In [1]: import numpy as np

In [2]: np.set_printoptions(precision=2, suppress=True, linewidth=120, legacy="1.25")

In [3]: cent = 5 * np.array([[0.2, 3.1, 0.1], [-1.3, -1.9, 1.5], [0.0, -0.8, -0.7]])

In [4]: rng = np.random.default_rng(49)

In [5]: labels = rng.integers(0, 3, 12)

In [6]: mat = cent[labels] + rng.normal(size=(12, 3))

In [7]: mat
Out[7]: 
array([[ 0.41, 13.86,  0.43],
       [-8.42, -9.67,  7.48],
       [ 2.44, -2.91, -2.61],
       [-6.  , -9.73,  7.22],
       [ 0.45, 16.32,  1.9 ],
       [-6.82, -9.59,  8.23],
       [-5.04, -7.97,  9.7 ],
       [-5.77, -8.71,  8.77],
       [-0.71, -3.16, -3.36],
       [-5.56, -9.53,  7.58],
       [-7.09, -8.27,  8.24],
       [ 1.72, 14.73,  0.53]])

In [8]: labels = rng.permutation(3)

In [9]: B = mat[:, labels] * rng.choice([-1, 1], 3)

In [10]: B
Out[10]: 
array([[ -0.43, -13.86,  -0.41],
       [ -7.48,   9.67,   8.42],
       [  2.61,   2.91,  -2.44],
       [ -7.22,   9.73,   6.  ],
       [ -1.9 , -16.32,  -0.45],
       [ -8.23,   9.59,   6.82],
       [ -9.7 ,   7.97,   5.04],
       [ -8.77,   8.71,   5.77],
       [  3.36,   3.16,   0.71],
       [ -7.58,   9.53,   5.56],
       [ -8.24,   8.27,   7.09],
       [ -0.53, -14.73,  -1.72]])

In [11]: U, _, Vt = np.linalg.svd(mat.T @ B)

In [12]: np.round(np.linalg.lstsq(mat, B)[0], 2) + 0
Out[12]: 
array([[ 0.,  0., -1.],
       [ 0., -1.,  0.],
       [-1.,  0.,  0.]])

In [13]: np.round(U @ Vt, 2) + 0
Out[13]: 
array([[ 0.,  0., -1.],
       [ 0., -1.,  0.],
       [-1.,  0.,  0.]])

In [14]: Ac = mat - mat.mean(axis=0)

In [15]: U, sv, Vt = np.linalg.svd(Ac, full_matrices=False)

In [16]: Vt[0] * np.sign(Vt[0, np.abs(Vt[0]).argmax()])
Out[16]: array([ 0.3 ,  0.91, -0.3 ])

In [17]: np.round(Ac.mean(axis=0), 2) + 0
Out[17]: array([0., 0., 0.])

In [18]: np.searchsorted(np.cumsum(sv ** 2) / (sv ** 2).sum(), 0.9) + 1
Out[18]: 2

In [19]: sv
Out[19]: array([38.11, 13.15,  3.73])

In [20]: np.linalg.matrix_rank(Ac)
Out[20]: 3

In [21]: np.abs(U[:, 0]).argmax()
Out[21]: 4

In [22]: np.abs(Vt[-1])
Out[22]: array([0.86, 0.11, 0.5 ])

In [23]: F = np.load("layer14.npy")

In [24]: F
Out[24]: 
array([[-5,  5,  3],
       [ 3, -5,  5],
       [ 5,  3, -5]])

In [25]: B = np.c_[mat[:, :1] @ np.array([[4]]), np.array([2, -2, 9, -1, 0, 0, -2, -2, 0, -9, 5, 0])]

In [26]: B
Out[26]: 
array([[  1.65,   2.  ],
       [-33.66,  -2.  ],
       [  9.75,   9.  ],
       [-23.99,  -1.  ],
       [  1.82,   0.  ],
       [-27.27,   0.  ],
       [-20.17,  -2.  ],
       [-23.1 ,  -2.  ],
       [ -2.85,   0.  ],
       [-22.26,  -9.  ],
       [-28.36,   5.  ],
       [  6.88,   0.  ]])

In [27]: np.linalg.matrix_rank(np.c_[mat, B])
Out[27]: 4

In [28]: np.linalg.matrix_rank(B)
Out[28]: 2

In [29]: np.round(np.linalg.norm(B - mat @ np.linalg.lstsq(mat, B)[0], axis=0), 2) + 0
Out[29]: array([ 0.  , 13.41])

In [30]: Q, V = np.linalg.qr(F[:, :1])[0], np.linalg.qr(F[:, 1:])[0]

In [31]: sv = np.linalg.svd(Q.T @ V, compute_uv=False)

In [32]: (sv > 0.9).sum()
Out[32]: 0

In [33]: r0 = np.array([-3, 3])

In [34]: np.array([np.convolve(row, r0, "same") for row in F])
Out[34]: 
array([[ 15, -30,   6],
       [ -9,  24, -30],
       [-15,   6,  24]])

In [35]: np.polyval(r0, F[2])
Out[35]: array([-12,  -6,  18])

In [36]: np.correlate(F[2], F[1], "full")
Out[36]: array([ 25, -10, -25,  34, -15])

In [37]: np.cross(F[2, :3], F[1, :3])
Out[37]: array([-10, -40, -34])

In [38]: data = np.load("out5.npy")

In [39]: data
Out[39]: 
array([[ 0. ,  0. ,  0.4],
       [ 0.8, -1.4, -0.7],
       [ 3.3,  0.3, -0.3],
       [-1.1, -0.7, -0.9],
       [ 3. ,  5. , -5. ],
       [-0.7,  0.8,  0.8],
       [-0.3,  0.4,  0.5],
       [-0.3, -0.4,  0. ],
       [-1.9,  1. , -1.5],
       [ 1.5,  0.2, -0.4]])

In [40]: proj = data @ np.linalg.solve(data.T @ data, data.T)

In [41]: np.trace(proj)
Out[41]: 3.0

In [42]: np.allclose(proj @ proj, proj)
Out[42]: True

In [43]: np.round(np.linalg.eigvalsh(proj), 2) + 0
Out[43]: array([0., 0., 0., 0., 0., 0., 0., 1., 1., 1.])

In [44]: Ac = data - data.mean(axis=0)

In [45]: U, sv, Vt = np.linalg.svd(Ac, full_matrices=False)

In [46]: sv ** 2 / (sv ** 2).sum()
Out[46]: array([0.7 , 0.23, 0.07])

In [47]: np.linalg.matrix_rank(Ac)
Out[47]: 3

In [48]: sv
Out[48]: array([7.42, 4.22, 2.3 ])

In [49]: np.round(Ac.mean(axis=0), 2) + 0
Out[49]: array([0., 0., 0.])
